In [1]: import numpy as np

In [2]: np.set_printoptions(suppress=True, linewidth=160)

In [3]: rd = lambda a: np.round(a, 1) + 0

In [4]: f = np.array([-2, 1, 2, 1, -1, 1, -2]) + 0.5

In [5]: J = np.eye(7) - 2 * np.outer(f, f) / (f @ f)

In [6]: rd(J)
Out[6]: 
array([[ 0.7,  0.3,  0.4,  0.3, -0.1,  0.3, -0.3],
       [ 0.3,  0.7, -0.4, -0.3,  0.1, -0.3,  0.3],
       [ 0.4, -0.4,  0.3, -0.4,  0.1, -0.4,  0.4],
       [ 0.3, -0.3, -0.4,  0.7,  0.1, -0.3,  0.3],
       [-0.1,  0.1,  0.1,  0.1,  1. ,  0.1, -0.1],
       [ 0.3, -0.3, -0.4, -0.3,  0.1,  0.7,  0.3],
       [-0.3,  0.3,  0.4,  0.3, -0.1,  0.3,  0.7]])

In [7]: # keeps lengths

In [8]: x = np.array([-2, 2, -2, 2, 3, 0, 0])

In [9]: target = J @ x

In [10]: rd(target)
Out[10]: array([-1.6,  1.6, -2.7,  1.6,  3.1, -0.4,  0.4])

In [11]: rd(np.linalg.solve(J, 4 * target))
Out[11]: array([-8.,  8., -8.,  8., 12.,  0.,  0.])

In [12]: rd(np.linalg.solve(J, target + J[:, 4]))
Out[12]: array([-2.,  2., -2.,  2.,  4.,  0.,  0.])

In [13]: rd(np.linalg.solve(J.T, J[2]))
Out[13]: array([0., 0., 1., 0., 0., 0., 0.])

In [14]: U, sig, Vt = np.linalg.svd(J, full_matrices=False)

In [15]: (sig > 1e-8).sum()
Out[15]: np.int64(7)

In [16]: U.shape, sig.shape, Vt.shape
Out[16]: ((7, 7), (7,), (7, 7))

In [17]: rd(sig / sig[0])
Out[17]: array([1., 1., 1., 1., 1., 1., 1.])

In [18]: print(rd(np.linalg.norm(J, axis=0)))
[1. 1. 1. 1. 1. 1. 1.]
